>>> import numpy as np
>>> np.set_printoptions(precision=3, suppress=True, linewidth=100, legacy="1.25")
>>> arr = np.load("block1.npy")
>>> arr
array([[32, 21, 33, 36, 13, 20, 13, 29, 24, 17],
       [21, 26, 42, 28, 24, 25, 22, 26, 14,  9],
       [33, 42, 86, 54, 48, 45, 56, 62, 24, 11],
       [36, 28, 54, 53, 24, 35, 39, 52, 32, 16],
       [13, 24, 48, 24, 38, 25, 28, 28,  2,  3],
       [20, 25, 45, 35, 25, 31, 35, 36, 18,  7],
       [13, 22, 56, 39, 28, 35, 57, 52, 19,  0],
       [29, 26, 62, 52, 28, 36, 52, 60, 29, 10],
       [24, 14, 24, 32,  2, 18, 19, 29, 26, 12],
       [17,  9, 11, 16,  3,  7,  0, 10, 12, 10]])
>>> rng = np.random.default_rng(653226)
>>> idx = rng.permutation(10)
>>> idx
array([8, 1, 4, 9, 7, 2, 3, 5, 0, 6])
>>> M2 = arr[idx][:, idx]
>>> np.round(np.sort(np.abs(np.linalg.eigvals(M2))), 3) + 0
array([  0.   ,   0.   ,   0.   ,   0.   ,   0.   ,   5.576,   8.039,  33.268,  53.083, 319.034])
>>> E = np.loadtxt("data.csv", delimiter=",")
>>> E
array([[ 23.301,  12.112,   9.189,  -1.564,  21.846, -24.809,   9.035],
       [ 21.712,  21.954,  12.64 ,   1.122,  -6.359,  19.877,   6.918],
       [ 19.384, -14.296, -15.069,  -6.521,   4.277, -12.551,  -2.999],
       [  1.6  ,  32.255,  13.128,  -0.432,   6.826,  20.653, -11.533],
       [ 12.638, -18.796,  -7.684,  13.07 ,  -5.011,   6.707,   3.383],
       [ 11.743,  19.007,   0.949,   0.597,  16.335,   3.862, -16.244],
       [-16.333,  -7.696, -16.192,  15.257,   6.48 ,  -0.733, -12.415],
       [ -9.527,  -8.221,  -1.935,  -6.574,  -2.977, -13.35 , -12.46 ],
       [  2.523, -12.875,  -4.887,  -9.204,  27.826, -14.148,  19.302],
       [ 14.082,  -0.232, -14.751,   4.298,   2.844,   3.907,   5.928],
       [ -0.157,   7.751,  -3.641,  12.314,  -1.276,   4.741,  17.277],
       [ 21.796, -18.543,  -8.958,  -6.013,  -5.81 ,  -8.463,   5.352],
       [-19.347,   4.307,   5.077,  -8.104,   8.903,   8.235,  22.024],
       [ 15.215,  -8.397,   7.059,   6.648, -12.463,  19.894,   2.783],
       [ 12.267,  24.823,  16.311,  11.397,  27.382,  10.822,  -9.577],
       [ 13.862, -28.259, -14.348,  18.206,  13.573,  14.98 ,  -0.485],
       [ -5.479, -20.197,  10.908,   1.176, -12.31 ,   2.804,   3.842],
       [ -6.158,   3.536,  -8.204, -12.775,   0.642,  22.232,  -3.072],
       [  2.669,  19.45 ,   0.666,  13.262,  11.738,  67.64 ,  -4.399],
       [  8.853,   0.67 , -26.554,  -7.145, -15.571,  22.478,  -4.83 ],
       [ 11.161,  -7.282,  -6.126,  33.106,  21.877,  25.93 ,  10.616],
       [-31.369,   4.022, -10.505, -12.292,  18.398, -32.182,  16.379],
       [  2.983,  17.271,   8.288,  -1.702,   0.557, -19.463, -10.385],
       [-16.576,  25.983,  -0.18 ,   9.462,  19.72 ,  16.279,  -5.897],
       [-25.298,  14.437,  20.125, -10.003, -21.846, -28.725,  -8.716],
       [ -6.686,   8.463,  -8.929,  -3.255,   8.34 ,  12.896,  -4.268],
       [ 25.425, -18.093, -18.339,  -5.872,  -3.159, -14.427,   2.786],
       [  2.583,   2.82 ,  -1.379,  -4.9  ,  19.358,  12.646,  -7.607],
       [ 11.419,  -5.815,   9.347,  -6.731,   5.813,  20.342,   8.374],
       [ 16.653,  -0.964, -18.1  ,   3.811,   1.651, -20.086,   3.496],
       [ 19.384, -24.648,   5.656,  18.755,   4.609, -49.296,  -6.464],
       [ 10.663, -12.743,   1.184,   0.287,   9.054,  25.334, -16.487],
       [ 12.225,  20.001,   0.349, -12.653,   9.042, -29.982, -17.002]])
>>> vals, evecs = np.linalg.eigh(arr)
>>> vec = np.array([1, 3, 1, 2, 0, 2, 1, 0, 1, 2])
>>> np.round(evecs * np.abs(vals) @ evecs.T, 3) + 0
array([[32., 21., 33., 36., 13., 20., 13., 29., 24., 17.],
       [21., 26., 42., 28., 24., 25., 22., 26., 14.,  9.],
       [33., 42., 86., 54., 48., 45., 56., 62., 24., 11.],
       [36., 28., 54., 53., 24., 35., 39., 52., 32., 16.],
       [13., 24., 48., 24., 38., 25., 28., 28.,  2.,  3.],
       [20., 25., 45., 35., 25., 31., 35., 36., 18.,  7.],
       [13., 22., 56., 39., 28., 35., 57., 52., 19.,  0.],
       [29., 26., 62., 52., 28., 36., 52., 60., 29., 10.],
       [24., 14., 24., 32.,  2., 18., 19., 29., 26., 12.],
       [17.,  9., 11., 16.,  3.,  7.,  0., 10., 12., 10.]])
>>> vec @ arr @ vec
4227
>>> (np.sign(evecs[:, -1].round(6)) == np.sign(evecs[0, -1].round(6))).astype(int)
array([1, 1, 1, 1, 1, 1, 1, 1, 1, 1])
>>> t3 = np.stack([E, 2 * E, E[::-1]])
>>> (t3 @ E.T).shape
(3, 33, 33)
>>> t3.shape
(3, 33, 7)
>>> np.einsum("bij,cij->bc", t3, t3)
array([[ 50560.11 , 101120.22 ,   8473.134],
       [101120.22 , 202240.441,  16946.268],
       [  8473.134,  16946.268,  50560.11 ]])
>>> np.linalg.matrix_rank(t3.reshape(3, -1))
2
>>> np.linalg.matrix_rank(t3)
array([7, 7, 7])
>>> D = np.linalg.norm(E[:, None] - E[None], axis=-1)
>>> np.flatnonzero(D[2] < D.mean() / 2)
array([ 2, 11, 26, 29])
>>> D.mean(axis=1).argmax()
18
>>> M = np.load("m.npy")
>>> M
array([[0, 0, 0, 0, 0],
       [0, 1, 0, 0, 0],
       [2, 1, 2, 0, 0],
       [1, 0, 1, 3, 0],
       [0, 0, 2, 3, 0]])
>>> [int(np.linalg.matrix_rank(np.linalg.matrix_power(M, p))) for p in range(1, 6)]
[4, 3, 3, 3, 3]
>>> np.linalg.matrix_rank(M - M[0, 0] * np.eye(5))
4
>>> M @ M
array([[0, 0, 0, 0, 0],
       [0, 1, 0, 0, 0],
       [4, 3, 4, 0, 0],
       [5, 1, 5, 9, 0],
       [7, 2, 7, 9, 0]])
>>> np.trace(M)
6
>>> (M - M.T) / 2
array([[ 0. ,  0. , -1. , -0.5,  0. ],
       [ 0. ,  0. , -0.5,  0. ,  0. ],
       [ 1. ,  0.5,  0. , -0.5, -1. ],
       [ 0.5,  0. ,  0.5,  0. , -1.5],
       [ 0. ,  0. ,  1. ,  1.5,  0. ]])
>>> np.allclose(M @ M.T, M.T @ M)
False
>>> np.sort(np.abs(np.linalg.eigvals(M)))
array([0., 0., 1., 2., 3.])
>>> np.round(np.linalg.det(M), 3)
0.0
>>> K = np.load("a.npy")
>>> K
array([[  7.512,   3.565,   3.729,   5.559,  -9.536,   3.642],
       [ -8.472,  11.355,  -7.236,   6.117,  -6.664,   2.121],
       [ -5.166,   6.392, -10.049,  13.614,  12.353,  -9.448],
       [  2.493,  -7.04 ,  -4.951,  -6.363,  -3.543,  10.318],
       [ -6.528,  -1.728,  -9.583,   8.475,  14.298,   6.361],
       [ -2.826,  -2.025,   9.601,   5.892,  -8.652,  -1.695],
       [  0.848,  -3.015,   0.285, -13.068,  12.595,  -3.433],
       [ -6.834,  10.629, -14.052,   4.181,   7.921,  10.643],
       [ -0.927,  -7.372,   6.37 ,   1.525,  -7.033,  -1.079],
       [-16.491,  -0.062,  -0.382,  -8.608,   6.761, -18.577],
       [  3.817, -15.595,  -2.333,  -3.721,  -6.381,  -0.798],
       [ 10.48 ,  -2.492,   8.637,  -8.776,   8.215, -10.304],
       [  5.033,   2.806,  -1.701,  -4.049,   5.212,  -1.674],
       [ -6.757,  -6.482,   0.466,  -8.973,  -6.051,   1.152],
       [  2.706,   4.772,   5.193,  -7.601,  -0.183,  -1.868],
       [  8.301, -13.204,   2.171,   4.411, -10.011, -11.495],
       [ -0.15 ,   1.187,   5.042,  10.558,   5.987,   2.878],
       [  8.424,   1.748,   3.985,   1.748,  10.313,   9.239],
       [  8.969, -14.912,   6.585,  -0.729,  -5.259,  -4.877],
       [ -0.444,  -5.319,   4.9  ,   5.333,  24.714,  -1.767],
       [ 13.562,  -3.383,   8.835,  -8.584,  12.257,   2.293],
       [ -1.875,  -5.702,   8.877,  -7.162,   3.574,   9.751],
       [ -5.959,  -9.936,  10.235,   2.342,   8.956,  -2.668],
       [ -2.281,   0.908,   5.76 , -14.443,   3.607,   0.929],
       [ -2.968,  10.584,   9.45 ,   1.897,  -6.899,   3.252],
       [  4.757,  -4.173,   7.221,   7.379,   8.02 ,  -2.988],
       [ 10.359, -10.965,  13.034,  11.283,   5.129,   3.992],
       [-14.166,   4.834,   1.264,  13.321,  -7.999,  -0.525],
       [ -1.604,   5.611,   6.887,  -0.563,  10.769,  -4.898],
       [ -2.536,  -8.455,  -5.706,   2.746,   8.729,  -1.601],
       [ -7.929,   0.923, -11.042,   7.435,  12.611,   0.858],
       [ -4.065, -14.754,  13.763,  -5.357,  -3.026, -10.727],
       [ -2.869,  -0.893,   6.054,  -0.668,  -1.317,  -0.259],
       [ 16.509,   9.842,   0.289,   5.46 , -11.156,  -2.276],
       [  4.734,   5.07 , -15.618,   2.475, -12.055,   2.258],
       [  4.793, -12.561, -10.099,  -9.047,  -7.843,   4.084],
       [  5.942,  -6.874,  13.09 ,  -3.45 ,   6.405,  -2.166],
       [ -0.454,   5.327,  13.451,  -1.844,  -0.374,   5.125],
       [ -1.763, -17.4  ,  -6.351, -16.051,   8.401,  -2.254]])
>>> ang = np.radians(60)
>>> R = np.eye(6)
>>> R[5, 5] = R[0, 0] = np.cos(ang)
>>> R[5, 0], R[0, 5] = -np.sin(ang), np.sin(ang)
>>> R
array([[ 0.5  ,  0.   ,  0.   ,  0.   ,  0.   ,  0.866],
       [ 0.   ,  1.   ,  0.   ,  0.   ,  0.   ,  0.   ],
       [ 0.   ,  0.   ,  1.   ,  0.   ,  0.   ,  0.   ],
       [ 0.   ,  0.   ,  0.   ,  1.   ,  0.   ,  0.   ],
       [ 0.   ,  0.   ,  0.   ,  0.   ,  1.   ,  0.   ],
       [-0.866,  0.   ,  0.   ,  0.   ,  0.   ,  0.5  ]])
>>> M2 = K @ R.T
>>> np.round(np.linalg.det(R), 3), np.trace(R)
(1.0, 5.0)
>>> np.abs(M2 - K).max(axis=0)
array([14.164,  0.   ,  0.   ,  0.   ,  0.   , 23.57 ])
>>> np.allclose(K @ K.T, M2 @ M2.T)
True
>>> np.flatnonzero(np.linalg.matrix_power((R != 0) + (R.T != 0) + np.eye(6), 6)[1])
array([1])
>>> np.round(np.linalg.det(R), 3)
1.0
>>> M2 = K / np.linalg.norm(K, axis=1, keepdims=True)
>>> gram = M2 @ M2.T
>>> np.linalg.norm(M2, axis=1)
array([1., 1., 1., 1., 1., 1., 1., 1., 1., 1., 1., 1., 1., 1., 1., 1., 1., 1., 1., 1., 1., 1., 1.,
       1., 1., 1., 1., 1., 1., 1., 1., 1., 1., 1., 1., 1., 1., 1., 1.])
>>> (gram - 2 * np.eye(39)).round(6).argmax(axis=1)
array([33, 27, 30, 35, 30,  8, 38, 30,  5,  6, 35, 20,  6, 35, 23, 18, 25, 20, 15, 25, 36, 23, 19,
       14, 37, 26, 25,  1, 19,  4,  4,  8,  5,  0,  1,  3, 20, 24,  6])
>>> X = np.loadtxt("arr.csv", delimiter=",")
>>> X
array([[1.02, 0.  , 1.  ],
       [1.  , 0.02, 2.  ],
       [1.  , 0.  , 1.02]])
>>> f, g = X[0], X[1]
>>> np.round(f @ f, 3)
2.04
>>> p = (f @ g) / (f @ f) * f
>>> g - p
array([-0.51,  0.02,  0.52])
>>> np.outer(f, g)
array([[1.02, 0.02, 2.04],
       [0.  , 0.  , 0.  ],
       [1.  , 0.02, 2.  ]])
>>> J = np.loadtxt("sample9.csv", delimiter=",")
>>> J
array([[4., 1., 1., 1., 1., 1., 1.],
       [1., 4., 1., 1., 1., 1., 1.],
       [1., 1., 4., 1., 1., 1., 1.],
       [1., 1., 1., 4., 1., 1., 1.],
       [1., 1., 1., 1., 4., 1., 1.],
       [1., 1., 1., 1., 1., 4., 1.],
       [1., 1., 1., 1., 1., 1., 4.]])
>>> # symmetric, so the eigenvalues are real
>>> M2 = J + rng.integers(-2, 3, (7, 1)) @ rng.integers(-2, 3, (1, 7))
>>> M2
array([[ 4.,  1.,  1.,  1.,  1.,  1.,  1.],
       [ 1.,  4.,  1.,  1.,  1.,  1.,  1.],
       [-3., -3.,  4.,  3., -3.,  1., -1.],
       [ 3.,  3.,  1.,  3.,  3.,  1.,  2.],
       [-3., -3.,  1.,  3.,  0.,  1., -1.],
       [ 1.,  1.,  1.,  1.,  1.,  4.,  1.],
       [ 1.,  1.,  1.,  1.,  1.,  1.,  4.]])
>>> np.linalg.matrix_rank(M2 - J, tol=1e-8)
1
>>> np.abs(M2 - J).sum(axis=1)
array([ 0.,  0., 16.,  8., 16.,  0.,  0.])
>>> M2 - J
array([[ 0.,  0.,  0.,  0.,  0.,  0.,  0.],
       [ 0.,  0.,  0.,  0.,  0.,  0.,  0.],
       [-4., -4.,  0.,  2., -4.,  0., -2.],
       [ 2.,  2.,  0., -1.,  2.,  0.,  1.],
       [-4., -4.,  0.,  2., -4.,  0., -2.],
       [ 0.,  0.,  0.,  0.,  0.,  0.,  0.],
       [ 0.,  0.,  0.,  0.,  0.,  0.,  0.]])
>>> f = np.array([9, 2])
>>> np.cross(J[6, :3], J[5, :3])
array([0., 0., 0.])
>>> np.correlate(J[6], J[5], "full")
array([ 1.,  5.,  6.,  7.,  8.,  9., 13., 21.,  8.,  7.,  6.,  5.,  4.])
>>> np.polyval(f, J[6])
array([11., 11., 11., 11., 11., 11., 38.])
